% python3 -q
>>> import numpy as np
>>> import numpy.linalg as la
>>> np.set_printoptions(precision=2, suppress=True, linewidth=140, floatmode="fixed")
>>> m1 = np.array([[56.95, 39.08, 39.06, 41.9, 32.91, 50.97],
...     [5.96, 2.06, 4.98, 5.96, 6.04, 5.02],
...     [6.1, 1.98, 5.1, 5.94, 6.03, 5.04],
...     [34.96, 22.98, 34.02, 29.95, 26.95, 33.91],
...     [18.01, 14.91, 16.0, 12.99, 9.94, 17.93],
...     [30.95, 16.98, 23.04, 26.01, 22.9, 27.02],
...     [32.95, 22.04, 17.89, 23.0, 17.07, 27.97],
...     [14.0, 8.99, 4.93, 9.0, 5.91, 10.96],
...     [30.98, 25.95, 23.97, 20.95, 15.01, 30.0],
...     [20.06, 11.0, 10.05, 14.97, 11.98, 16.11]])
>>> u, r1 = m1[5], m1[9]
>>> round(float(u @ u), 2)
3708.07
>>> p = (u @ r1) / (u @ u) * u
>>> r1 - p
array([ 2.21,  1.21, -3.24, -0.03, -1.22,  0.53])
>>> round((r1 - p) @ u, 2)
np.float64(-0.0)
>>> W0 = np.load("out19.npy")
>>> W0
array([[ 1.70,  0.20, -1.40, -0.80, -0.90, -0.50,  0.00, -1.30,  0.20, -0.20, -0.80,  1.00, -1.50,  1.10],
       [ 1.40,  0.30, -0.60,  0.20, -0.50, -0.80,  0.20, -1.50, -1.60,  0.60, -0.60,  1.50, -0.80,  0.30],
       [-0.60,  0.10, -0.50, -0.40, -1.10, -1.50, -1.60,  1.00,  0.30, -0.50, -0.10,  0.70, -1.40, -0.30],
       [ 0.10, -0.10,  0.20,  0.70, -0.50, -0.20,  0.50, -0.80,  0.80, -0.90, -1.10, -0.20, -0.70,  0.50],
       [ 0.10, -1.60, -2.20,  0.70, -1.30, -0.60,  0.30, -0.70, -0.70, -0.20,  0.50, -0.90,  2.20, -0.70],
       [ 0.60, -0.50, -0.20, -0.20,  1.00,  1.70,  1.00, -0.80, -1.00,  2.10, -0.40,  0.50, -0.30, -0.40],
       [-1.40, -0.70, -1.30,  3.30,  0.20, -1.70,  0.90,  0.60,  1.00,  1.80, -1.10, -1.00,  0.80, -1.40]])
>>> t3 = np.stack([W0, -3 * W0, W0[::-1]])
>>> print(t3.shape)
(3, 7, 14)
>>> np.einsum("bij,cij->bc", t3, t3)
array([[  99.13, -297.39,   -3.03],
       [-297.39,  892.17,    9.09],
       [  -3.03,    9.09,   99.13]])
>>> t = np.radians(15)
>>> Rm = np.eye(14)
>>> Rm[5, 5] = Rm[11, 11] = np.cos(t)
>>> Rm[5, 11], Rm[11, 5] = -np.sin(t), np.sin(t)
>>> out = W0 @ Rm.T
>>> print(np.abs(out - W0).max(axis=0))
[0.00 0.00 0.00 0.00 0.00 0.36 0.00 0.00 0.00 0.00 0.00 0.42 0.00 0.00]
>>> print(np.allclose(W0 @ W0.T, out @ out.T))
True
>>> u = np.array([2, 3])
>>> np.cross(W0[5, :3], W0[6, :3])
array([ 0.51,  1.06, -1.12])
>>> rng = np.random.default_rng(248)
>>> out = W0 + rng.integers(-2, 3, (7, 6)) @ rng.integers(-2, 3, (6, 14))
>>> out
array([[  4.70,   8.20,  -0.40,  10.20,  -2.90,   7.50, -12.00,   5.70,   3.20,  -5.20,  -4.80,   5.00,  -6.50,   3.10],
       [  6.40,  -3.70, -12.60,   7.20,  -5.50,   1.20,  -6.80,  -1.50,  -8.60,   2.60,  -2.60,   6.50, -11.80,  -9.70],
       [ -8.60,   0.10,   5.50,  -6.40,   6.90,   0.50,   2.40,   1.00,  10.30,  -6.50,  -4.10,  -3.30,   4.60,   1.70],
       [  1.10,   8.90,  10.20,   1.70,   3.50,  -3.20,   0.50,   0.20,   3.80,  -4.90,  -0.10,  -3.20,   2.30,  13.50],
       [ -1.90,  -7.60,  -1.20, -11.30,   4.70, -13.60,  14.30, -10.70,  -4.70,   2.80,   5.50,  -7.90,   5.20,   2.30],
       [ -0.40,   3.50,   5.80,   0.80,   1.00,   1.70,  -1.00,   4.20,   3.00,   0.10,  -8.40,   4.50,   8.70,   5.60],
       [  1.60,  -6.70,  -6.30,  -0.70,  -1.80,  -5.70,   2.90,  -2.40,  -9.00,   2.80,  -0.10,   2.00,   3.80,  -3.40]])
>>> out - W0
array([[  3.00,   8.00,   1.00,  11.00,  -2.00,   8.00, -12.00,   7.00,   3.00,  -5.00,  -4.00,   4.00,  -5.00,   2.00],
       [  5.00,  -4.00, -12.00,   7.00,  -5.00,   2.00,  -7.00,   0.00,  -7.00,   2.00,  -2.00,   5.00, -11.00, -10.00],
       [ -8.00,   0.00,   6.00,  -6.00,   8.00,   2.00,   4.00,   0.00,  10.00,  -6.00,  -4.00,  -4.00,   6.00,   2.00],
       [  1.00,   9.00,  10.00,   1.00,   4.00,  -3.00,   0.00,   1.00,   3.00,  -4.00,   1.00,  -3.00,   3.00,  13.00],
       [ -2.00,  -6.00,   1.00, -12.00,   6.00, -13.00,  14.00, -10.00,  -4.00,   3.00,   5.00,  -7.00,   3.00,   3.00],
       [ -1.00,   4.00,   6.00,   1.00,   0.00,   0.00,  -2.00,   5.00,   4.00,  -2.00,  -8.00,   4.00,   9.00,   6.00],
       [  3.00,  -6.00,  -5.00,  -4.00,  -2.00,  -4.00,   2.00,  -3.00, -10.00,   1.00,   1.00,   3.00,   3.00,  -2.00]])
>>> Uu, sv, VT = la.svd(W0, full_matrices=False)
>>> print(round(float(np.sqrt((sv ** 2).sum())), 2), np.round(la.norm(W0), 2))
9.96 9.96
>>> Uu.shape, sv.shape, VT.shape
((7, 7), (7,), (7, 14))
>>> print(np.abs(Uu[:, 0]).round(6).argmax())
6
>>> np.round(Uu.T @ W0 @ VT.T, 2) + 0
array([[6.00, 0.00, 0.00, 0.00, 0.00, 0.00, 0.00],
       [0.00, 4.64, 0.00, 0.00, 0.00, 0.00, 0.00],
       [0.00, 0.00, 4.35, 0.00, 0.00, 0.00, 0.00],
       [0.00, 0.00, 0.00, 3.57, 0.00, 0.00, 0.00],
       [0.00, 0.00, 0.00, 0.00, 2.53, 0.00, 0.00],
       [0.00, 0.00, 0.00, 0.00, 0.00, 1.59, 0.00],
       [0.00, 0.00, 0.00, 0.00, 0.00, 0.00, 0.98]])
>>> sv / sv[0]
array([1.00, 0.77, 0.73, 0.60, 0.42, 0.27, 0.16])
>>> print(np.abs(VT[0]))
[0.33 0.22 0.21 0.54 0.02 0.21 0.15 0.16 0.14 0.21 0.04 0.32 0.39 0.31]
>>> np.allclose(Uu * sv @ VT, W0)
True
>>> np.cumsum(sv ** 2) / np.sum(sv ** 2)
array([0.36, 0.58, 0.77, 0.90, 0.96, 0.99, 1.00])
>>> J = np.load("mat.npy")
>>> J
array([[ 1, -3,  1,  3,  2,  3,  0, -1,  3, -3, -1],
       [-2,  0, -3,  0, -1, -1,  1,  1, -1, -3, -1],
       [-2,  1, -2, -2, -1,  3, -2, -2, -1,  1,  3],
       [ 0,  1,  3,  2, -1, -3, -1,  3,  0,  2, -3]])
>>> x0 = np.array([5, 0, 2, 8, 5, 2, 1, 1, 8, 1, 1])
>>> (J @ x0).argmax()
np.int64(0)
>>> np.sign((J @ x0).round(6))
array([ 1, -1, -1,  1])
>>> print((J * x0).sum(axis=1))
[ 66 -33 -37  12]
>>> J @ x0
array([ 66, -33, -37,  12])
